$ ipython --no-banner

In [1]: import numpy as np

In [2]: np.set_printoptions(precision=3, suppress=True, linewidth=200)

In [3]: arr = np.load("m.npy")

In [4]: arr
Out[4]: 
array([[-1.1 , -0.1 , -0.6 ],
       [-1.87, -0.17, -1.02],
       [-0.22, -0.02, -0.12],
       [-0.88, -0.08, -0.48],
       [ 0.77,  0.07,  0.42],
       [-0.99, -0.09, -0.54],
       [ 0.55,  0.05,  0.3 ]])

In [5]: # rank 1

In [6]: x = np.array([-1, 2, 1])

In [7]: arr @ x
Out[7]: array([ 0.3 ,  0.51,  0.06,  0.24, -0.21,  0.27, -0.15])

In [8]: arr @ np.ones(3)
Out[8]: array([-1.8 , -3.06, -0.36, -1.44,  1.26, -1.62,  0.9 ])

In [9]: (arr @ x).argmax()
Out[9]: np.int64(1)

In [10]: np.sign((arr @ x).round(6))
Out[10]: array([ 1.,  1.,  1.,  1., -1.,  1., -1.])

In [11]: U, s, vt = np.linalg.svd(arr, full_matrices=False)

In [12]: s.round(3) + 0
Out[12]: array([3.11, 0.  , 0.  ])

In [13]: np.abs(vt[0])
Out[13]: array([0.875, 0.08 , 0.477])

In [14]: np.round(np.sqrt((s ** 2).sum()), 3), round(float(np.linalg.norm(arr)), 3)
Out[14]: (np.float64(3.11), 3.11)

In [15]: np.allclose(U * s @ vt, arr)
Out[15]: True

In [16]: r = np.linalg.matrix_rank(arr)

In [17]: r
Out[17]: np.int64(1)

In [18]: N = np.linalg.svd(arr)[2][r:].T

In [19]: N.shape
Out[19]: (3, 2)

In [20]: [int(np.linalg.matrix_rank(np.delete(arr, i, axis=0))) for i in range(7)]
Out[20]: [1, 1, 1, 1, 1, 1, 1]

In [21]: np.round(arr @ N, 3) + 0
Out[21]: 
array([[0., 0.],
       [0., 0.],
       [0., 0.],
       [0., 0.],
       [0., 0.],
       [0., 0.],
       [0., 0.]])

In [22]: N @ N.T
Out[22]: 
array([[ 0.234, -0.07 , -0.418],
       [-0.07 ,  0.994, -0.038],
       [-0.418, -0.038,  0.772]])

In [23]: np.allclose(arr @ N, 0)
Out[23]: True

In [24]: [int(np.linalg.matrix_rank(arr[:, :j + 1])) for j in range(3)]
Out[24]: [1, 1, 1]

In [25]: [int(np.linalg.matrix_rank(arr[:i])) for i in range(1, len(arr) + 1)]
Out[25]: [1, 1, 1, 1, 1, 1, 1]

In [26]: other = arr / np.linalg.norm(arr, axis=1, keepdims=True)

In [27]: C2 = other @ other.T

In [28]: C2
Out[28]: 
array([[ 1.,  1.,  1.,  1., -1.,  1., -1.],
       [ 1.,  1.,  1.,  1., -1.,  1., -1.],
       [ 1.,  1.,  1.,  1., -1.,  1., -1.],
       [ 1.,  1.,  1.,  1., -1.,  1., -1.],
       [-1., -1., -1., -1.,  1., -1.,  1.],
       [ 1.,  1.,  1.,  1., -1.,  1., -1.],
       [-1., -1., -1., -1.,  1., -1.,  1.]])

In [29]: print((np.abs(C2) > 0.9).astype(int))
[[1 1 1 1 1 1 1]
 [1 1 1 1 1 1 1]
 [1 1 1 1 1 1 1]
 [1 1 1 1 1 1 1]
 [1 1 1 1 1 1 1]
 [1 1 1 1 1 1 1]
 [1 1 1 1 1 1 1]]

In [30]: K = np.array([[2, 2, 0, -1, -2, 0],
    ...:     [0, 0, -2, -1, -1, 0],
    ...:     [0, 0, -1, -1, -1, -2],
    ...:     [0, 0, 0, 0, -1, 2],
    ...:     [0, 0, 0, 0, 1, 0],
    ...:     [0, 0, 0, 0, 0, 2]])

In [31]: # rows and columns are dependent

In [32]: print(np.round(np.linalg.norm(K[0], 1), 3), round(float(np.linalg.norm(K[0], np.inf)), 3))
7.0 2.0

In [33]: round(float(np.linalg.norm(K[0] - K[3])), 3)
Out[33]: 3.742

In [34]: print(round(float(np.linalg.norm(K) ** 2 / np.linalg.norm(K, 2) ** 2), 3))
2.14

In [35]: np.round(np.linalg.norm(K, 1), 3), np.round(np.linalg.norm(K, np.inf), 3)
Out[35]: (np.float64(6.0), np.float64(7.0))

In [36]: r = np.linalg.matrix_rank(K)

In [37]: r
Out[37]: np.int64(5)

In [38]: N = np.linalg.svd(K)[2][r:].T

In [39]: print([int(np.linalg.matrix_rank(K[:, :j + 1])) for j in range(6)])
[1, 1, 2, 3, 4, 5]

In [40]: N.shape
Out[40]: (6, 1)

In [41]: U, s, vt = np.linalg.svd(K)

In [42]: V = vt[:(s > 1e-8).sum()]

In [43]: rng = np.random.default_rng(950)

In [44]: x = K[2] + -1 * K[3] + rng.integers(2) * np.eye(6)[4]

In [45]: x
Out[45]: array([ 0.,  0., -1., -1.,  1., -4.])

In [46]: print(np.linalg.matrix_rank(np.vstack([K, x])))
5

In [47]: np.round(V.T @ V, 3) + 0
Out[47]: 
array([[0.5, 0.5, 0. , 0. , 0. , 0. ],
       [0.5, 0.5, 0. , 0. , 0. , 0. ],
       [0. , 0. , 1. , 0. , 0. , 0. ],
       [0. , 0. , 0. , 1. , 0. , 0. ],
       [0. , 0. , 0. , 0. , 1. , 0. ],
       [0. , 0. , 0. , 0. , 0. , 1. ]])

In [48]: round(np.linalg.norm(x - V.T @ V @ x), 3)
Out[48]: np.float64(0.0)

In [49]: round(np.trace(np.linalg.pinv(K) @ K), 3)
Out[49]: np.float64(5.0)

In [50]: np.linalg.lstsq(K[:-1].T, K[-1])[2]
Out[50]: np.int32(5)

In [51]: idx = rng.permutation(6)

In [52]: idx
Out[52]: array([4, 3, 2, 5, 1, 0])

In [53]: other = K[idx][:, idx]

In [54]: round(float(np.linalg.det(other)), 3), round(float(np.linalg.det(K[idx])), 3)
Out[54]: (0.0, 0.0)

In [55]: np.trace(other)
Out[55]: np.int64(4)

In [56]: np.sort(np.abs(np.linalg.eigvals(other)))
Out[56]: array([0., 0., 1., 1., 2., 2.])

In [57]: J = np.load("dump.npy")

In [58]: J
Out[58]: 
array([[ 1.9  ,  0.   ,  1.7  ,  0.1  ,  1.3  , -1.3  ,  1.4  ],
       [-0.5  , -1.5  , -2.4  ,  0.   , -0.4  ,  0.   , -0.2  ],
       [ 0.7  ,  2.   , -2.3  ,  0.2  , -1.   , -0.4  , -0.8  ],
       [ 0.3  , -1.3  ,  1.3  ,  0.3  ,  0.6  , -2.3  , -0.3  ],
       [ 1.3  ,  0.9  ,  0.   , -1.1  , -0.8  , -0.4  ,  1.6  ],
       [ 1.   ,  0.6  ,  1.8  , -0.2  ,  0.4  , -0.2  , -1.7  ],
       [ 0.296, -1.353,  1.31 ,  0.335,  0.604, -2.296, -0.307],
       [-1.5  ,  1.   , -1.1  ,  1.3  ,  0.9  ,  0.1  ,  1.7  ]])

In [59]: x = np.array([-1, 1, 2, 0, 0, 2, -2])

In [60]: target = J @ x

In [61]: beta, lr = np.zeros(7), 1 / np.linalg.norm(J, 2) ** 2

In [62]: for i in range(60):
    ...:     beta -= lr * J.T @ (J @ beta - target)
    ...:     if i % 10 == 0: print(i, round(np.linalg.norm(J @ beta - target), 3))
    ...: 
0 8.136
10 0.523
20 0.229
30 0.151
40 0.101
50 0.068

In [63]: round(float(np.linalg.cond(J)), 3)
Out[63]: 30.188

In [64]: other = J / np.sqrt((J ** 2).mean(axis=1, keepdims=True))

In [65]: np.linalg.matrix_rank(J - J.mean(axis=1, keepdims=True))
Out[65]: np.int64(6)

In [66]: O, V = np.linalg.qr(J[:, :5])[0], np.linalg.qr(J[:, 5:])[0]

In [67]: s = np.linalg.svd(O.T @ V, compute_uv=False)

In [68]: s
Out[68]: array([0.962, 0.614])

In [69]: np.degrees(np.arccos(s.clip(0, 1)))
Out[69]: array([15.815, 52.087])

In [70]: (s > 0.9).sum()
Out[70]: np.int64(1)

In [71]: np.round(np.linalg.norm(O @ O.T - V @ V.T, 2), 3)
Out[71]: np.float64(1.0)

In [72]: x = np.array([1, 2, 1, 0, 1, 2, 1])

In [73]: target = J @ x

In [74]: np.round(np.linalg.solve(J.T @ J, J.T @ target), 3) + 0
Out[74]: array([1., 2., 1., 0., 1., 2., 1.])

In [75]: target
Out[75]: array([ 3.7  , -6.5  , -0.2  , -5.3  ,  3.1  ,  2.3  , -5.395,  2.2  ])

In [76]: target = target + 0.05 * rng.normal(size=8)

In [77]: target
Out[77]: array([ 3.75 , -6.558, -0.194, -5.206,  3.123,  2.232, -5.452,  2.144])

In [78]: beta, *_ = np.linalg.lstsq(J, target)

In [79]: beta
Out[79]: array([1.103, 1.937, 1.076, 0.283, 0.756, 2.053, 1.057])

In [80]: beta.round()
Out[80]: array([1., 2., 1., 0., 1., 2., 1.])

In [81]: other = np.array([[0, -2], [3, 0]])

In [82]: m1 = np.kron(np.eye(2, dtype=int), other)

In [83]: m1
Out[83]: 
array([[ 0, -2,  0,  0],
       [ 3,  0,  0,  0],
       [ 0,  0,  0, -2],
       [ 0,  0,  3,  0]])

In [84]: # 2 groups of indices that never mix

In [85]: np.linalg.eigvals(m1)
Out[85]: array([0.+2.449j, 0.-2.449j, 0.+2.449j, 0.-2.449j])

In [86]: np.einsum("ii->", m1)
Out[86]: np.int64(0)

In [87]: round(np.linalg.det(2 * m1), 3), np.round(np.linalg.det(m1), 3)
Out[87]: (np.float64(576.0), np.float64(36.0))

In [88]: other = m1 / np.sqrt((m1 ** 2).mean(axis=1, keepdims=True))

In [89]: np.linalg.matrix_rank(other) == np.linalg.matrix_rank(m1)
Out[89]: np.True_

In [90]: np.linalg.matrix_rank(m1 - m1.mean(axis=1, keepdims=True))
Out[90]: np.int64(3)

In [91]: print(np.linalg.norm(other, axis=1))
[2. 2. 2. 2.]
